% python3 -q
>>> import numpy as np
>>> np.set_printoptions(precision=2, suppress=True, linewidth=160)
>>> X = np.loadtxt("m.csv", delimiter=",")
>>> X
array([[-10.53, -23.13,  26.97],
       [ -8.81, -19.71,  23.36],
       [ -5.16, -12.27,  15.39],
       [ -3.49,  -8.71,  11.5 ],
       [ -2.52,  -6.56,   9.11],
       [ -1.64,  -4.54,   6.81],
       [ -1.04,  -3.11,   5.13],
       [ -0.02,  -0.22,   1.3 ],
       [  0.02,  -0.02,   0.91],
       [  0.04,   0.1 ,   0.6 ],
       [  0.04,   0.13,   0.45],
       [  0.02,   0.13,   0.25],
       [  0.01,  -0.08,  -0.07],
       [  0.04,  -0.18,  -0.15],
       [  0.39,  -0.38,  -0.52],
       [  1.47,  -0.01,  -1.52],
       [  2.36,   0.54,  -2.37],
       [  3.12,   1.09,  -3.12],
       [ 11.34,   8.73, -11.99],
       [ 11.39,   8.78, -12.05],
       [ 13.51,  10.98, -14.46],
       [ 13.85,  11.34, -14.85],
       [ 15.16,  12.73, -16.35],
       [ 15.54,  13.14, -16.79],
       [ 15.89,  13.51, -17.19]])
>>> rng = np.random.default_rng(430)
>>> lab = rng.permutation(3)
>>> M2 = X[:, lab] * rng.choice([-1, 1], 3)
>>> print(M2)
[[ 23.13  26.97 -10.53]
 [ 19.71  23.36  -8.81]
 [ 12.27  15.39  -5.16]
 [  8.71  11.5   -3.49]
 [  6.56   9.11  -2.52]
 [  4.54   6.81  -1.64]
 [  3.11   5.13  -1.04]
 [  0.22   1.3   -0.02]
 [  0.02   0.91   0.02]
 [ -0.1    0.6    0.04]
 [ -0.13   0.45   0.04]
 [ -0.13   0.25   0.02]
 [  0.08  -0.07   0.01]
 [  0.18  -0.15   0.04]
 [  0.38  -0.52   0.39]
 [  0.01  -1.52   1.47]
 [ -0.54  -2.37   2.36]
 [ -1.09  -3.12   3.12]
 [ -8.73 -11.99  11.34]
 [ -8.78 -12.05  11.39]
 [-10.98 -14.46  13.51]
 [-11.34 -14.85  13.85]
 [-12.73 -16.35  15.16]
 [-13.14 -16.79  15.54]
 [-13.51 -17.19  15.89]]
>>> U, _, vt = np.linalg.svd(X.T @ M2)
>>> np.round(np.linalg.lstsq(X, M2)[0], 2) + 0
array([[ 0.,  0.,  1.],
       [-1.,  0.,  0.],
       [ 0.,  1.,  0.]])
>>> np.round(U @ vt, 2) + 0
array([[ 0.,  0.,  1.],
       [-1.,  0.,  0.],
       [ 0.,  1.,  0.]])
>>> x = np.array([-2, 3, 2])
>>> y = M2 @ x
>>> np.linalg.lstsq(M2, y)[0]
array([-2.,  3.,  2.])
>>> try:
...     np.linalg.solve(M2, y)
... except np.linalg.LinAlgError as e:
...     print(e)
... 
Last 2 dimensions of the array must be square
>>> y = y + 0.1 * rng.normal(size=25)
>>> y
array([13.57, 12.94, 11.21, 10.12,  9.21,  8.16,  7.04,  3.41,  2.84,  2.17,  1.74,  0.85, -0.3 , -0.64, -1.57, -1.72, -1.2 , -0.95,  4.22,  4.15,  5.65,
        5.8 ,  6.68,  6.85,  7.24])
>>> b, *_ = np.linalg.lstsq(M2, y)
>>> print(np.round(M2.T @ (y - M2 @ b), 2) + 0)
[0. 0. 0.]
>>> x = np.array([0, 2, 1])
>>> y = X @ x
>>> np.round(np.linalg.solve(X.T @ X, X.T @ y), 2) + 0
array([0., 2., 1.])
>>> y = y + 0.1 * rng.normal(size=25)
>>> y
array([-19.11, -16.  ,  -9.28,  -6.21,  -3.88,  -2.23,  -1.05,   0.92,   0.78,   0.78,   0.61,   0.55,  -0.06,  -0.44,  -1.2 ,  -1.4 ,  -1.25,  -0.76,   5.54,
         5.55,   7.54,   7.95,   9.23,   9.49,   9.94])
>>> b, *_ = np.linalg.lstsq(X, y)
>>> round(float(np.linalg.norm(y - X @ b)), 2)
0.47
>>> D = np.linalg.norm(X[:, None] - X[None], axis=-1)
>>> (D + 1e9 * np.eye(25)).round(6).argmin(axis=1)
array([ 1,  0,  3,  4,  5,  6,  5,  8,  9, 10,  9, 10, 13, 12, 13, 16, 17, 16, 19, 18, 21, 20, 23, 24, 23])
>>> np.flatnonzero(D[21] < D.mean() / 2)
array([18, 19, 20, 21, 22, 23, 24])
>>> D[:5, :5]
array([[ 0.  ,  5.26, 16.76, 22.29, 25.65],
       [ 5.26,  0.  , 11.5 , 17.03, 20.39],
       [16.76, 11.5 ,  0.  ,  5.53,  8.89],
       [22.29, 17.03,  5.53,  0.  ,  3.36],
       [25.65, 20.39,  8.89,  3.36,  0.  ]])
>>> D.mean(axis=1).argmax()
np.int64(0)
>>> np.unravel_index(D.round(6).argmax(), D.shape)
(np.int64(0), np.int64(24))
>>> m1 = -3 * np.eye(4) + np.ones((4, 4))
>>> m1
array([[-2.,  1.,  1.,  1.],
       [ 1., -2.,  1.,  1.],
       [ 1.,  1., -2.,  1.],
       [ 1.,  1.,  1., -2.]])
>>> # symmetric
>>> C = X[[18, 7]].astype(float)
>>> for _ in range(7):
...     lab = np.linalg.norm(X[:, None] - C, axis=-1).argmin(axis=1)
...     C = np.array([X[lab == j].mean(axis=0) for j in range(2)])
... 
>>> lab
array([1, 1, 1, 1, 1, 1, 1, 1, 1, 1, 1, 1, 1, 1, 1, 1, 1, 1, 0, 0, 0, 0, 0, 0, 0])
>>> C[1] - C[0]
array([-15.24, -15.59,  20.04])
>>> C
array([[ 13.81,  11.32, -14.81],
       [ -1.43,  -4.27,   5.22]])
